$ python3 -q
>>> import numpy as np
>>> np.set_printoptions(suppress=True, linewidth=140)
>>> tidy = lambda a: np.round(a, 4) + 0
>>> F = np.loadtxt("x.csv", delimiter=",")
>>> F
array([[-0.6469,  0.8668, -0.6469],
       [ 0.3969, -0.6169,  0.3969],
       [ 0.    ,  0.    ,  0.    ],
       [ 0.0699, -0.1194,  0.0699],
       [-0.8076,  0.9579, -0.8076],
       [-0.9121,  0.9899, -0.9121],
       [ 0.3969, -0.6169,  0.3969],
       [-0.2729,  0.4462, -0.2729],
       [ 0.9743, -0.9988,  0.9743],
       [ 0.5581, -0.7932,  0.5581],
       [-0.3969,  0.6169, -0.3969],
       [ 0.1391, -0.2355,  0.1391],
       [-0.5581,  0.7932, -0.5581],
       [ 0.4542, -0.6858,  0.4542],
       [ 0.2729, -0.4462,  0.2729],
       [-0.8076,  0.9579, -0.8076],
       [ 0.6044, -0.8337,  0.6044],
       [ 0.4542, -0.6858,  0.4542],
       [-0.3969,  0.6169, -0.3969]])
>>> cent = F[[9, 1]].astype(float)
>>> for _ in range(4):
...     z = np.linalg.norm(F[:, None] - cent, axis=-1).argmin(axis=1)
...     cent = np.array([F[z == j].mean(axis=0) for j in range(2)])
... 
>>> z
array([1, 0, 0, 0, 1, 1, 0, 1, 0, 0, 1, 0, 1, 0, 0, 1, 0, 0, 1])
>>> tidy(cent)
array([[ 0.3928, -0.5484,  0.3928],
       [-0.5999,  0.7807, -0.5999]])
>>> X = np.load("mat.npy")
>>> print(X)
[[0 1 1]
 [1 0 1]
 [1 1 0]]
>>> # symmetric
>>> rng = np.random.default_rng(5439)
>>> z = rng.permutation(3)
>>> z
array([0, 1, 2])
>>> out = X[z][:, z]
>>> np.diag(out)
array([0, 0, 0])
>>> np.trace(out)
np.int64(0)
>>> tidy(np.sort(np.abs(np.linalg.eigvals(out))))
array([1., 1., 2.])
>>> w, evecs = np.linalg.eigh(X)
>>> print(tidy(evecs.T @ evecs))
[[1. 0. 0.]
 [0. 1. 0.]
 [0. 0. 1.]]
>>> print(tidy(np.linalg.svd(X, compute_uv=False)))
[2. 1. 1.]
>>> np.argwhere(np.triu(X))
array([[0, 1],
       [0, 2],
       [1, 2]])
>>> low = np.diag(X.sum(axis=1)) - X
>>> np.linalg.matrix_rank(low)
np.int64(2)
>>> A = np.loadtxt("m.csv", delimiter=",")
>>> A
array([[ 3.,  3.,  3.],
       [-2., -1., -4.],
       [ 0.,  0., -9.]])
>>> q = A.astype(float).copy()
>>> for j in range(3):
...     q[:, j] -= q[:, :j] @ (q[:, :j].T @ q[:, j])
...     q[:, j] /= np.linalg.norm(q[:, j])
... 
>>> tidy(q)
array([[ 0.8321,  0.5547,  0.    ],
       [-0.5547,  0.8321,  0.    ],
       [ 0.    ,  0.    , -1.    ]])
>>> tidy(q.T @ A)
array([[ 3.6056,  3.0509,  4.715 ],
       [ 0.    ,  0.8321, -1.6641],
       [ 0.    ,  0.    ,  9.    ]])
>>> tidy(q.T @ q)
array([[1., 0., 0.],
       [0., 1., 0.],
       [0., 0., 1.]])
>>> out = A / np.linalg.norm(A, axis=1, keepdims=True)
>>> G = out @ out.T
>>> print((np.abs(G) > 0.9).astype(int))
[[1 0 0]
 [0 1 0]
 [0 0 1]]
>>> np.argwhere(np.triu(np.abs(G) > 0.95, 1))
array([], shape=(0, 2), dtype=int64)
>>> print(tidy(np.degrees(np.arccos(np.clip(G[2, 0], -1, 1)))))
125.2644
>>> print(tidy(G[2]))
[-0.5774  0.8729  1.    ]
>>> tidy(np.linalg.norm(out, axis=1))
array([1., 1., 1.])
>>> P = np.triu(np.array([[3, 0, -3], [-1, -3, 1], [0, 3, -1]]), 1) + np.eye(3)
>>> out = P @ A @ np.linalg.inv(P)
>>> tidy(np.linalg.det(out))
np.float64(-27.0)
>>> np.kron(np.eye(2, dtype=int), A)
array([[ 3.,  3.,  3.,  0.,  0.,  0.],
       [-2., -1., -4., -0., -0., -0.],
       [ 0.,  0., -9.,  0.,  0., -0.],
       [ 0.,  0.,  0.,  3.,  3.,  3.],
       [-0., -0., -0., -2., -1., -4.],
       [ 0.,  0., -0.,  0.,  0., -9.]])
>>> tidy(np.linalg.eigvals(A))
array([ 1.+1.4142j,  1.-1.4142j, -9.+0.j    ])
>>> np.einsum("ij,ji->", A, A)
np.float64(79.0)
>>> np.count_nonzero(A)
np.int64(7)
>>> A.sum(axis=0)
array([  1.,   2., -10.])
>>> np.linalg.matrix_rank(A)
np.int64(3)
>>> A.sum(axis=1)
array([ 9., -7., -9.])
>>> mat = np.loadtxt("data.csv", delimiter=",")
>>> mat
array([[ 1., -1., -3.],
       [ 1., -1., -3.],
       [ 0.,  0.,  0.],
       [ 3.,  2., -1.],
       [ 1.,  3.,  0.],
       [ 2.,  2., -3.],
       [ 0.,  0.,  0.],
       [ 4.,  5., -1.],
       [ 3.,  2., -1.],
       [ 0.,  0.,  0.],
       [ 0.,  0.,  0.],
       [ 3.,  2., -1.],
       [ 3.,  2., -1.],
       [ 1.,  3.,  0.],
       [ 2.,  2., -3.],
       [ 0.,  0.,  0.],
       [ 1., -1., -3.],
       [ 0.,  0.,  0.],
       [ 0.,  0.,  0.],
       [ 3.,  2., -1.],
       [ 0.,  0.,  0.],
       [ 1., -1., -3.],
       [ 1., -1., -3.]])
>>> # rows 0 and 1 are equal
>>> cen = mat - mat.mean(axis=0)
>>> evecs = np.linalg.svd(cen)[2][:2]
>>> out = cen - cen @ evecs.T @ evecs
>>> tidy(np.cov(cen @ evecs.T, rowvar=False))
array([[3.7552, 0.    ],
       [0.    , 2.0292]])
>>> tidy(np.linalg.norm(out) / np.linalg.norm(cen))
np.float64(0.204)
>>> m1 = np.loadtxt("out10.csv", delimiter=",")
>>> m1
array([[ 0.,  2.,  1., -2.],
       [ 0.,  0., -1.,  1.],
       [ 0.,  0.,  0.,  2.],
       [ 0.,  0.,  0.,  0.]])
>>> r = np.linalg.matrix_rank(m1)
>>> r
np.int64(3)
>>> N = np.linalg.svd(m1)[2][r:].T
>>> print(N[:, 0] / N[np.abs(N[:, 0]).round(6).argmax(), 0])
[ 1. -0. -0. -0.]
>>> m1 @ N
array([[0.],
       [0.],
       [0.],
       [0.]])
>>> [int(np.linalg.matrix_rank(m1[:i])) for i in range(1, len(m1) + 1)]
[1, 2, 3, 3]
>>> [int(np.linalg.matrix_rank(m1[:, :j + 1])) for j in range(4)]
[0, 1, 2, 3]
>>> out = m1 + rng.integers(-2, 3, (4, 3)) @ rng.integers(-2, 3, (3, 4))
>>> print(out)
[[-1. -1. -1. -3.]
 [ 5.  3.  3.  0.]
 [ 1. -1.  2.  4.]
 [-3. -1.  0.  4.]]
>>> tidy(np.linalg.svd(out - m1, compute_uv=False))
array([8.4306, 4.9462, 2.5415, 0.    ])
>>> np.linalg.matrix_rank(out - m1, tol=1e-8)
np.int64(3)
>>> K = np.tanh(np.array([[0.2],
...     [0.2],
...     [0.3],
...     [-1.3],
...     [0.5],
...     [-0.4],
...     [-1.4],
...     [-0.8],
...     [-0.4],
...     [0.1],
...     [-1.3],
...     [0.0],
...     [-1.3],
...     [1.1],
...     [0.5],
...     [0.8],
...     [-2.7],
...     [-0.3],
...     [-0.5],
...     [0.4]]) @ np.array([[-0.9, -0.2, -0.4]]))
>>> tidy(K)
array([[-0.1781, -0.04  , -0.0798],
       [-0.1781, -0.04  , -0.0798],
       [-0.2636, -0.0599, -0.1194],
       [ 0.8243,  0.2543,  0.4777],
       [-0.4219, -0.0997, -0.1974],
       [ 0.3452,  0.0798,  0.1586],
       [ 0.8511,  0.2729,  0.508 ],
       [ 0.6169,  0.1586,  0.3095],
       [ 0.3452,  0.0798,  0.1586],
       [-0.0898, -0.02  , -0.04  ],
       [ 0.8243,  0.2543,  0.4777],
       [ 0.    ,  0.    ,  0.    ],
       [ 0.8243,  0.2543,  0.4777],
       [-0.7574, -0.2165, -0.4136],
       [-0.4219, -0.0997, -0.1974],
       [-0.6169, -0.1586, -0.3095],
       [ 0.9846,  0.493 ,  0.7932],
       [ 0.2636,  0.0599,  0.1194],
       [ 0.4219,  0.0997,  0.1974],
       [-0.3452, -0.0798, -0.1586]])
>>> out = K + rng.integers(-2, 3, (20, 2)) @ rng.integers(-2, 3, (2, 3))
>>> tidy(out)
array([[ 7.8219, -0.04  , -2.0798],
       [-2.1781,  5.96  , -4.0798],
       [ 7.7364, -0.0599, -2.1194],
       [-1.1757,  6.2543, -3.5223],
       [ 1.5781, -6.0997,  3.8026],
       [-3.6548,  0.0798,  1.1586],
       [ 2.8511, -5.7271,  4.508 ],
       [-1.3831,  2.1586, -0.6905],
       [ 8.3452,  0.0798, -1.8414],
       [-0.0898,  7.98  , -6.04  ],
       [ 8.8243,  0.2543, -1.5223],
       [-8.    ,  0.    ,  2.    ],
       [ 4.8243, -3.7457,  2.4777],
       [-0.7574, -8.2165,  5.5864],
       [-4.4219,  3.9003, -2.1974],
       [-0.6169, -8.1586,  5.6905],
       [ 4.9846, -3.507 ,  2.7932],
       [ 2.2636,  2.0599, -1.8806],
       [-5.5781,  2.0997,  0.1974],
       [ 3.6548, -0.0798, -1.1586]])
>>> np.abs(out - K).sum(axis=1)
array([10., 12., 10., 12., 12.,  5., 12.,  5., 10., 14., 10., 10., 10., 14., 10., 14., 10.,  6.,  8.,  5.])
>>> np.linalg.matrix_rank(out - K, tol=1e-8)
np.int64(2)
